In [1]: import numpy as np

In [2]: np.set_printoptions(suppress=True, linewidth=100)

In [3]: feats = np.load("layer10.npy")

In [4]: feats
Out[4]: 
array([[ -4.3,  -2.9,   0. ,   0.4],
       [ 10.8,  -0.6,  -0.1,   0.1],
       [ 13.8,   0.2,   0.1,  -0.5],
       [ -4.9,  -2.3,   0. ,   0.2],
       [  2.1,   1.3,   0.1,   0.7],
       [  3.6,   1.3,   0. ,   0.5],
       [ -2.6,  -1.2,   0. ,   0.3],
       [-10.8,   1.2,   0.1,   0.6],
       [ -7.8,   1. ,   0.2,  -0.2],
       [  8.2,  -0.7,  -0.1,   0.5],
       [ -9.6,   0.3,  -0.2,   0.6],
       [-13.2,   0.5,   0. ,  -0.1],
       [ -4.7,   0. ,   0. ,   0. ],
       [ 13.9,   1. ,   0.1,   0. ],
       [ 12.2,  -0.8,   0. ,  -0.4],
       [ 14.9,   1.7,   0. ,  -0.4],
       [  7.7,  -0.2,   0.1,   0.5],
       [ -0.2,  -0.7,  -0.1,  -0.4],
       [  2. ,  -0.4,  -0.1,  -0.6],
       [  1.3,  -1.3,   0.1,  -0.6],
       [-12. ,  -3.2,  -0.2,   0. ],
       [ 16.1,  -1.1,   0. ,   0. ],
       [ -9.4,  -5.6,   0. ,  -0.4],
       [  3.4,   4.1,   0. ,  -0.7],
       [-19.2,  -4.4,  -0.1,  -0.6],
       [ -1.5,  -2.4,   0. ,  -0.1],
       [ -1.7,   0.7,   0. ,  -0.4],
       [-14.9,   2.1,   0. ,   0. ],
       [  2.7,   1.1,   0. ,   0.7],
       [-13.4,   0.7,  -0.1,   0.2],
       [-24.6,   0.2,   0. ,   0.2],
       [  3.4,   0.1,  -0.1,   0.9],
       [ -7.2,  -1.9,  -0.1,   0.3],
       [  5. ,   3.1,   0. ,   0. ],
       [  4.7,  -0.1,   0. ,  -0.5],
       [  2.5,  -2.7,   0. ,   0.1],
       [  7.3,   0.1,   0.1,  -0.5],
       [ -1.7,  -2. ,   0.1,   0.4],
       [ -8. ,   0. ,   0. ,  -0.4],
       [ -2.5,  -1.3,   0. ,  -0.5],
       [  4.3,   1.6,   0. ,   0.5]])

In [5]: dist = np.linalg.norm(feats[:, None] - feats[None], axis=-1)

In [6]: (dist + 1e9 * np.eye(41)).round(6).argmin(axis=1)
Out[6]: 
array([ 3, 14, 13,  0, 28, 40, 39, 10, 38, 16,  7, 29,  3,  2,  1, 13,  9, 19, 19, 18, 22,  2, 20,
       33, 30, 37, 17, 29,  4, 11, 24, 28, 38, 40, 31, 19, 16, 25,  8,  6,  5])

In [7]: np.linalg.matrix_rank(dist ** 2)
Out[7]: np.int64(6)
